$ python3 -q
>>> import numpy as np
>>> import numpy.linalg as la
>>> np.set_printoptions(precision=2, suppress=True, linewidth=200, legacy="1.25")
>>> def tidy(a):
...     return np.round(a, 2) + 0
... 
>>> J = np.maximum(np.array([[2, 1, 0],
...     [2, 3, 2],
...     [0, 2, 0],
...     [1, 0, 2],
...     [1, 1, 2],
...     [1, 5, 1],
...     [4, 4, 4],
...     [4, 1, 1],
...     [3, 2, 0],
...     [2, 5, 5],
...     [2, 1, 4],
...     [1, 5, 5],
...     [3, 1, 0],
...     [3, 4, 0],
...     [3, 2, 5],
...     [0, 2, 4],
...     [2, 0, 2]]) @ np.array([[3, -1, 0, 3, -3, -2, -3, -3, 0, 2, 2, -3, -3],
...     [-2, -1, 1, 1, 1, 3, 2, -1, -3, -1, 1, 1, -2],
...     [1, 1, -1, -1, 3, 0, 3, 3, -2, -1, -3, -3, 3]]) + np.array([-2, 2, 3, 3, -3, 3, 2, -2, 3, 1, 3, 1, 1]), 0)
>>> J
array([[ 2,  0,  4, 10,  0,  2,  0,  0,  0,  4,  8,  0,  0],
       [ 0,  0,  4, 10,  0,  8,  8,  0,  0,  0,  4,  0,  0],
       [ 0,  0,  5,  5,  0,  9,  6,  0,  0,  0,  5,  3,  0],
       [ 3,  3,  1,  4,  0,  1,  5,  1,  0,  1,  0,  0,  4],
       [ 1,  2,  2,  5,  1,  4,  7,  0,  0,  0,  0,  0,  2],
       [ 0,  0,  7, 10,  2, 16, 12,  0,  0,  0,  7,  0,  0],
       [ 6,  0,  3, 15,  1,  7, 10,  0,  0,  1,  3,  0,  0],
       [ 9,  0,  3, 15,  0,  0,  0,  0,  0,  7,  9,  0,  0],
       [ 3,  0,  5, 14,  0,  3,  0,  0,  0,  5, 11,  0,  0],
       [ 0,  0,  3,  9, 11, 14, 21,  2,  0,  0,  0,  0,  0],
       [ 6,  3,  0,  6,  4,  2, 10,  3,  0,  0,  0,  0,  5],
       [ 0,  1,  3,  6, 14, 16, 24,  5,  0,  0,  0,  0,  3],
       [ 5,  0,  4, 13,  0,  0,  0,  0,  0,  6, 10,  0,  0],
       [ 0,  0,  7, 16,  0,  9,  1,  0,  0,  3, 13,  0,  0],
       [ 8,  2,  0,  9,  5,  3, 12,  2,  0,  0,  0,  0,  3],
       [ 0,  4,  1,  1, 11,  9, 18,  8,  0,  0,  0,  0,  9],
       [ 6,  2,  1,  7,  0,  0,  2,  0,  0,  3,  1,  0,  1]])
>>> M2 = np.array([[4, 1],
...     [4, 2],
...     [-4, 2],
...     [-2, -4],
...     [-5, -5],
...     [2, 3],
...     [-5, -4],
...     [2, 4],
...     [-1, 2],
...     [4, -1],
...     [-2, -4],
...     [-2, 5],
...     [5, 4]])
>>> np.einsum("ij->j", J)
array([ 49,  17,  53, 155,  49, 103, 136,  21,   0,  30,  71,   3,  27])
>>> np.einsum("ik,kj->ij", J, M2)
array([[ -24,  -60],
       [ -68,  -56],
       [ -58,  -12],
       [  15,   -3],
       [ -28,  -24],
       [-100,  -64],
       [ -61,  -85],
       [   4,  -88],
       [ -32,  -83],
       [-158, -119],
       [ -11,  -34],
       [-153, -102],
       [ -18,  -85],
       [ -61,  -82],
       [ -38,  -68],
       [ -56,  -26],
       [  19,  -27]])
>>> np.einsum("ik,kj->ji", J, M2)
array([[ -24,  -68,  -58,   15,  -28, -100,  -61,    4,  -32, -158,  -11, -153,  -18,  -61,  -38,  -56,   19],
       [ -60,  -56,  -12,   -3,  -24,  -64,  -85,  -88,  -83, -119,  -34, -102,  -85,  -82,  -68,  -26,  -27]])
>>> W0 = np.load("data.npy")
>>> W0
array([[ 11.1 , -78.43,  39.34,   1.68, -49.81,  71.23, -70.63,  80.75,   8.62, -61.01, -41.89,  68.95,  30.27],
       [  8.4 , -79.86,  39.77,  -0.7 , -49.8 ,  70.87, -72.31,  81.42,  10.7 , -60.17, -39.86,  70.09,  29.29],
       [  9.76, -80.07,  39.64,   0.23, -49.71,  69.04, -70.41,  79.87,  11.2 , -59.32, -39.36,  69.7 ,  31.49],
       [ 12.08, -79.92,  40.82,  -0.39, -51.33,  70.15, -69.55,  80.5 ,   8.1 , -60.39, -42.  ,  72.29,  28.26],
       [ 10.87, -80.75,  39.15,   0.63, -49.91,  68.79, -70.81,  79.27,  11.9 , -58.82, -39.08,  69.44,  29.65],
       [  9.87, -80.12,  40.8 ,   0.79, -49.07,  70.53, -69.34,  78.67,   9.16, -59.34, -40.04,  68.56,  30.39],
       [ 10.08, -78.94,  38.8 ,   0.12, -49.87,  68.54, -70.79,  78.87,  12.03, -58.49, -39.95,  69.97,  29.53],
       [  9.47, -81.28,  39.78,   0.01, -49.42,  69.8 , -69.31,  79.58,  10.53, -59.95, -40.98,  70.13,  30.27],
       [  9.92, -79.84,  39.06,  -0.71, -49.58,  71.07, -70.97,  79.85,  10.52, -60.4 , -39.7 ,  70.88,  29.73],
       [  9.04, -80.02,  40.13,   0.82, -49.69,  70.03, -69.37,  80.44,  11.5 , -60.83, -40.13,  69.76,  31.56],
       [ 10.21, -78.78,  39.53,   0.1 , -50.94,  69.41, -69.24,  79.85,  10.64, -58.82, -40.65,  69.6 ,  29.13],
       [  9.08, -79.25,  40.21,   0.17, -49.73,  68.35, -69.5 ,  78.52,   9.89, -60.92, -39.81,  70.29,  29.85],
       [ 11.56, -80.41,  39.2 ,  -0.41, -51.6 ,  72.13, -68.38,  81.21,   9.11, -59.95, -41.08,  70.84,  29.7 ],
       [ 10.49, -79.41,  40.07,   0.57, -50.71,  71.97, -67.95,  80.57,   9.84, -60.09, -39.78,  71.48,  28.87],
       [  9.87, -79.54,  40.28,  -0.37, -49.92,  68.2 , -69.66,  80.24,  11.51, -62.18, -39.5 ,  71.24,  29.6 ],
       [ 10.86, -79.79,  41.33,  -0.96, -52.8 ,  70.87, -68.81,  79.2 ,  11.63, -59.51, -39.83,  69.75,  29.89],
       [  8.92, -82.12,  41.67,  -1.05, -51.47,  70.  , -69.36,  80.86,   8.64, -59.61, -40.41,  70.92,  31.05],
       [ 10.13, -81.58,  39.12,  -1.37, -49.6 ,  70.56, -68.93,  80.18,  11.07, -60.98, -40.27,  70.2 ,  31.54],
       [  9.25, -79.93,  37.94,   0.66, -48.68,  71.33, -69.87,  79.67,  10.44, -58.88, -38.41,  70.26,  31.54],
       [ 10.77, -79.35,  38.75,   0.1 , -50.66,  68.04, -67.18,  79.72,   7.42, -60.26, -41.33,  70.15,  29.69],
       [  9.43, -77.67,  37.99,   0.68, -50.38,  70.68, -69.02,  79.21,   7.86, -59.16, -39.7 ,  68.35,  28.53],
       [  9.14, -78.13,  41.63,   0.4 , -50.31,  70.24, -69.51,  79.46,   8.73, -58.67, -39.51,  70.53,  30.57],
       [ 10.13, -78.86,  38.43,  -0.49, -49.49,  68.69, -70.84,  80.76,  11.17, -60.4 , -40.05,  70.53,  30.79],
       [ 10.9 , -81.29,  41.08,  -0.82, -50.26,  70.21, -71.57,  80.57,   9.86, -60.93, -40.27,  70.74,  29.17],
       [  9.54, -79.01,  40.85,  -1.44, -49.7 ,  69.66, -69.98,  81.  ,  10.34, -59.3 , -39.49,  68.21,  30.49],
       [  9.  , -79.32,  38.52,  -0.76, -51.37,  68.24, -69.1 ,  78.39,   9.13, -59.5 , -40.99,  71.29,  30.94],
       [  9.82, -80.95,  40.11,  -0.45, -47.92,  69.5 , -70.45,  80.98,   9.79, -59.98, -40.6 ,  70.34,  31.12],
       [ 10.53, -78.48,  39.37,  -0.2 , -50.59,  71.01, -69.75,  81.96,  10.39, -60.72, -40.86,  70.12,  29.46],
       [ 10.15, -80.8 ,  40.64,   0.5 , -50.31,  69.13, -69.82,  81.31,  11.87, -60.63, -40.39,  69.33,  28.02],
       [  8.76, -81.41,  38.11,   0.66, -51.62,  69.23, -69.56,  79.93,  11.28, -59.91, -40.64,  69.03,  29.14],
       [  9.39, -81.2 ,  38.96,   0.83, -50.11,  70.57, -69.38,  82.27,   9.94, -59.17, -40.46,  71.1 ,  29.73],
       [ 10.03, -79.19,  40.14,  -1.51, -48.75,  69.85, -69.16,  79.55,   9.65, -60.45, -38.59,  69.44,  31.26],
       [ 11.31, -80.24,  41.57,   0.08, -50.73,  70.51, -68.64,  79.99,   9.32, -60.4 , -36.67,  70.37,  28.72],
       [  9.77, -80.17,  38.5 ,  -1.26, -50.82,  69.  , -70.2 ,  79.62,  11.29, -61.19, -41.13,  69.59,  31.27],
       [ 10.84, -80.27,  40.79,  -0.12, -50.65,  72.68, -71.4 ,  79.31,  10.19, -58.41, -41.35,  67.13,  29.08],
       [  9.76, -78.59,  40.45,   0.5 , -50.91,  69.21, -70.01,  80.43,   9.65, -58.35, -38.59,  69.74,  30.23],
       [  8.95, -80.02,  41.72,  -1.88, -48.9 ,  67.75, -70.56,  79.2 ,   8.51, -60.16, -38.52,  69.23,  30.93],
       [  9.73, -80.87,  40.51,  -1.71, -51.5 ,  71.05, -70.19,  79.46,   9.52, -60.59, -40.9 ,  70.75,  29.69],
       [  9.81, -81.36,  40.81,  -0.21, -51.46,  70.92, -70.31,  77.33,   9.1 , -59.37, -40.5 ,  71.69,  30.56],
       [ 10.43, -81.64,  40.31,   0.55, -50.35,  71.23, -68.13,  79.37,  11.08, -58.11, -40.17,  70.51,  28.77],
       [  8.95, -79.42,  38.46,   1.03, -49.88,  70.55, -69.09,  78.84,  10.34, -60.29, -39.84,  69.78,  30.44],
       [ 10.16, -81.53,  40.8 ,   2.6 , -48.01,  67.97, -70.94,  79.84,  10.17, -61.02, -41.04,  69.42,  29.09]])
>>> Xc = W0 - W0.mean(axis=0)
>>> Uu, sig, vt = la.svd(Xc, full_matrices=False)
>>> tidy(vt[0] * np.sign(vt[0, np.abs(vt[0]).argmax()]))
array([ 0.29, -0.05,  0.16, -0.01, -0.45,  0.51,  0.3 ,  0.09, -0.37,  0.07, -0.23,  0.22, -0.31])
>>> np.abs(Uu[:, 0]).argmax()
3
>>> (np.sign(Uu[:, 0]) == np.sign(Uu[0, 0])).astype(int)
array([1, 0, 0, 1, 0, 0, 0, 0, 0, 0, 1, 0, 1, 1, 0, 1, 1, 0, 0, 1, 1, 1, 0, 1, 0, 0, 0, 1, 0, 0, 1, 0, 1, 0, 1, 0, 0, 1, 1, 1, 0, 0])
>>> tidy(sig ** 2 / (sig ** 2).sum())
array([0.17, 0.12, 0.12, 0.11, 0.09, 0.08, 0.07, 0.07, 0.05, 0.04, 0.03, 0.03, 0.02])
>>> E = np.load("test5.npy")
>>> E
array([[ -2,   3,   2,   0,   6,  -7,   5,  -2,   5,   6,  -6,   0],
       [  2,  -8,   0,  -7,   1,   5,   4,  -4,   9,  -5,  -1,   9],
       [  6,   9, -15,   3,   9,  -9,   8,  -1,   3,   8,   4,  -3],
       [  5,   6,   0,   3,   1,  -4,   7,  -6,   9,  -3,  -9,  -3],
       [  4,   4,   6,  -5,   1,  -4,   4,   4,   1,   6,  -3,  -3],
       [ -5,  -5,   1,  -4,  -1,   3,   1,   6,   1,   8,  -5,   1],
       [  4,  -3,  -6,  -5,  -3,  -2,   2,   8,   2,   2,   8,  -5],
       [ -8,  -2,  -9,   6,  -7,  -5,  -7,  -9,  -6,  -6,   7,  -8],
       [  9,   2,  -2,  -8,   0,  -1,   7,  -7,   5,  -7,  -4,   1],
       [ -1,  -1,  -5,  -7,   5,   4,  -4,   6,   0,   1,  -5,  -8],
       [ -6,  -3,   3,  -2,   1,  -7,  -8,  -3,   5,   4,  -6,  -3],
       [ -8,   9,   0,   7,  -5,   4,   3,   3,  -3,   5,  -6,   9]])
>>> M2 = E / la.norm(E, axis=1, keepdims=True)
>>> gram = M2 @ M2.T
>>> tidy(np.degrees(np.arccos(np.clip(gram[4, 5], -1, 1))))
72.03
>>> (np.abs(gram) > 0.9).astype(int)
array([[1, 0, 0, 0, 0, 0, 0, 0, 0, 0, 0, 0],
       [0, 1, 0, 0, 0, 0, 0, 0, 0, 0, 0, 0],
       [0, 0, 1, 0, 0, 0, 0, 0, 0, 0, 0, 0],
       [0, 0, 0, 1, 0, 0, 0, 0, 0, 0, 0, 0],
       [0, 0, 0, 0, 1, 0, 0, 0, 0, 0, 0, 0],
       [0, 0, 0, 0, 0, 1, 0, 0, 0, 0, 0, 0],
       [0, 0, 0, 0, 0, 0, 1, 0, 0, 0, 0, 0],
       [0, 0, 0, 0, 0, 0, 0, 1, 0, 0, 0, 0],
       [0, 0, 0, 0, 0, 0, 0, 0, 1, 0, 0, 0],
       [0, 0, 0, 0, 0, 0, 0, 0, 0, 1, 0, 0],
       [0, 0, 0, 0, 0, 0, 0, 0, 0, 0, 1, 0],
       [0, 0, 0, 0, 0, 0, 0, 0, 0, 0, 0, 1]])
>>> tidy(la.norm(E[5], 1)), tidy(la.norm(E[5], np.inf))
(41.0, 8.0)
>>> tidy(la.norm(E, 1)), tidy(la.norm(E, np.inf))
(64.0, 80.0)
>>> tidy(la.norm(E[5] - E[11]))
21.14
>>> tidy(la.norm(E, "nuc"))
186.11
>>> la.norm(E, axis=1).argmax()
2
>>> Z = np.array([[7, 2, 2, 4, 9, 8, 5], [6, 1, 9, 7, 9, 7, 0]])
>>> arr = np.repeat(Z, 29 // 2, axis=0)
>>> rng = np.random.default_rng(48)
>>> arr = arr + 0.1 * rng.normal(size=arr.shape)
>>> tidy(arr)
array([[ 6.97,  2.13,  2.02,  4.14,  9.02,  7.9 ,  5.09],
       [ 6.94,  2.04,  2.12,  4.07,  9.03,  7.89,  5.  ],
       [ 6.93,  2.13,  2.06,  4.09,  9.11,  8.04,  4.96],
       [ 6.99,  1.99,  1.93,  4.01,  8.92,  8.01,  4.97],
       [ 7.  ,  2.24,  1.96,  4.09,  8.88,  8.05,  5.09],
       [ 7.03,  1.99,  2.05,  4.11,  9.25,  7.88,  5.04],
       [ 7.13,  2.08,  2.15,  4.13,  9.01,  8.01,  4.88],
       [ 6.93,  1.94,  2.16,  4.09,  8.92,  8.02,  5.  ],
       [ 6.97,  1.93,  1.93,  4.19,  8.82,  7.82,  5.17],
       [ 7.02,  1.97,  2.07,  3.93,  8.98,  7.83,  4.84],
       [ 7.14,  2.11,  1.99,  3.95,  9.09,  8.06,  5.01],
       [ 7.  ,  1.91,  1.99,  3.98,  8.97,  7.9 ,  5.08],
       [ 6.91,  1.97,  2.07,  4.02,  9.11,  8.14,  5.17],
       [ 7.02,  1.97,  1.98,  3.96,  8.92,  8.17,  5.05],
       [ 6.14,  1.15,  8.96,  6.99,  8.9 ,  7.  , -0.08],
       [ 6.26,  1.02,  8.9 ,  7.  ,  9.11,  7.05, -0.21],
       [ 6.26,  1.06,  8.95,  6.93,  8.94,  6.99,  0.08],
       [ 6.08,  1.04,  8.95,  7.12,  9.03,  6.99, -0.25],
       [ 6.03,  1.08,  9.1 ,  6.87,  9.03,  6.99,  0.  ],
       [ 5.99,  1.  ,  8.95,  6.95,  8.86,  7.  ,  0.01],
       [ 5.9 ,  1.  ,  9.11,  6.91,  8.85,  7.2 , -0.07],
       [ 5.81,  0.92,  9.08,  6.9 ,  8.93,  6.83,  0.07],
       [ 5.89,  0.88,  9.05,  6.85,  9.15,  7.02, -0.01],
       [ 6.07,  0.9 ,  8.92,  7.12,  9.02,  6.82,  0.17],
       [ 5.98,  1.03,  9.02,  7.09,  9.03,  6.88,  0.08],
       [ 5.86,  1.04,  8.99,  6.95,  8.93,  6.95, -0.11],
       [ 6.08,  1.08,  9.03,  6.88,  9.09,  6.8 ,  0.08],
       [ 6.12,  0.96,  9.02,  7.07,  9.06,  6.86,  0.04]])
>>> Z = arr[[3, 22]].astype(float)
>>> for _ in range(3):
...     labels = la.norm(arr[:, None] - Z, axis=-1).argmin(axis=1)
...     Z = np.array([arr[labels == j].mean(axis=0) for j in range(2)])
... 
>>> labels
array([0, 0, 0, 0, 0, 0, 0, 0, 0, 0, 0, 0, 0, 0, 1, 1, 1, 1, 1, 1, 1, 1, 1, 1, 1, 1, 1, 1])
>>> np.bincount(labels)
array([14, 14])
>>> tidy(Z[1] - Z[0])
array([-0.96, -1.02,  6.97,  2.92, -0.01, -1.03, -5.04])
>>> tidy(Z)
array([[ 7.  ,  2.03,  2.03,  4.05,  9.  ,  7.98,  5.02],
       [ 6.03,  1.01,  9.  ,  6.97,  9.  ,  6.95, -0.01]])
